$ python -q
>>> import numpy as np
>>> from numpy import linalg as LA
>>> np.set_printoptions(precision=3, suppress=True, linewidth=100, legacy="1.25")
>>> J = np.array([[-1, 0, 0], [2, -2, 0], [1, 2, 0]])
>>> print(np.sort(LA.eigvals(J)))
[-2. -1.  0.]
>>> rank = LA.matrix_rank(J)
>>> print(rank)
2
>>> null = LA.svd(J)[2][rank:].T
>>> print(null[:, 0] / null[np.abs(null[:, 0]).round(6).argmax(), 0])
[0. 0. 1.]
>>> print(np.allclose(J @ null, 0))
True
>>> print([int(LA.matrix_rank(J[:i])) for i in range(1, len(J) + 1)])
[1, 2, 2]
>>> print([int(LA.matrix_rank(J[:, :j + 1])) for j in range(3)])
[1, 2, 2]
>>> print(null @ null.T)
[[0. 0. 0.]
 [0. 0. 0.]
 [0. 0. 1.]]
>>> print(J @ null)
[[0.]
 [0.]
 [0.]]
>>> print(LA.matrix_rank(J.T @ J), LA.matrix_rank(J @ J.T))
2 2
>>> K = np.load("a.npy")
>>> print(K)
[[ 1  2  2 -1]
 [-1  1  2  2]
 [ 2 -1  1  2]
 [ 2  2 -1  1]]
>>> vec = np.array([-3, -2, -9, 0])
>>> print(K @ vec)
[-25 -17 -13  -1]
>>> print(np.sign((K @ vec).round(6)))
[-1 -1 -1 -1]
>>> print(K @ (2 * vec))
[-50 -34 -26  -2]
>>> print((K @ vec).argmax())
3
>>> print((K * vec).sum(axis=1))
[-25 -17 -13  -1]
>>> print(LA.norm(K @ vec) <= LA.norm(K, 2) * LA.norm(vec) + 1e-9)
True
>>> print(K @ np.eye(4)[2])
[ 2.  2.  1. -1.]
>>> mat = np.load("case11.npy")
>>> print(mat)
[[ 8  0 -6  4 -4]
 [ 0  2  1  2  0]
 [-6  1  5 -2  3]
 [ 4  2 -2  4 -2]
 [-4  0  3 -2  2]]
>>> # rows and columns are dependent
>>> rank = LA.matrix_rank(mat)
>>> print(rank)
2
>>> null = LA.svd(mat)[2][rank:].T
>>> print([int(LA.matrix_rank(mat[:, :j + 1])) for j in range(5)])
[1, 2, 2, 2, 2]
>>> print([int(LA.matrix_rank(np.delete(mat, i, axis=0))) for i in range(5)])
[2, 2, 2, 2, 2]
>>> print([int(LA.matrix_rank(mat[:i])) for i in range(1, len(mat) + 1)])
[1, 2, 2, 2, 2]
>>> data = np.load("data.npy")
>>> print(data)
[[-2  2 -2  2]
 [-2  3 -2  3]
 [-2  2 -2  2]
 [-2  3 -2  3]]
>>> # column 2 repeats column 0
>>> def softmax(z):
...     e = np.exp(z - z.max(axis=-1, keepdims=True))
...     return e / e.sum(axis=-1, keepdims=True)
... 
>>> print(softmax(data[3]))
[0.003 0.497 0.003 0.497]
>>> print(softmax(data[3] + 3))
[0.003 0.497 0.003 0.497]
>>> print(np.round(softmax(10 * data[3]), 3) + 0)
[0.  0.5 0.  0.5]
>>> att = data @ data.T / np.sqrt(4)
>>> print(softmax(att)[3] @ data)
[-2.     2.953 -2.     2.953]
>>> print(softmax(att).round(6).argmax(axis=1))
[1 1 1 1]
>>> print(softmax(att))
[[0.06  0.44  0.06  0.44 ]
 [0.024 0.476 0.024 0.476]
 [0.06  0.44  0.06  0.44 ]
 [0.024 0.476 0.024 0.476]]
>>> X = np.array([[1, 0, 0], [0, 0, 1], [0, 1, 0]])
>>> print(X)
[[1 0 0]
 [0 0 1]
 [0 1 0]]
>>> A2 = np.array([[3, 1], [2, 0], [-3, -2], [1, 0]])
>>> print(LA.matrix_rank(K @ A2))
2
>>> print(np.einsum("ij->j", K))
[4 4 4 4]
>>> A2 @ K
Traceback (most recent call last):
  File "<python-input-50>", line 1, in <module>
    A2 @ K
    ~~~^~~
ValueError: matmul: Input operand 1 has a mismatch in its core dimension 0, with gufunc signature (n?,k),(k,m?)->(n?,m?) (size 4 is different from 2)
>>> print(LA.matrix_rank(np.vstack([K, A2.T])))
4
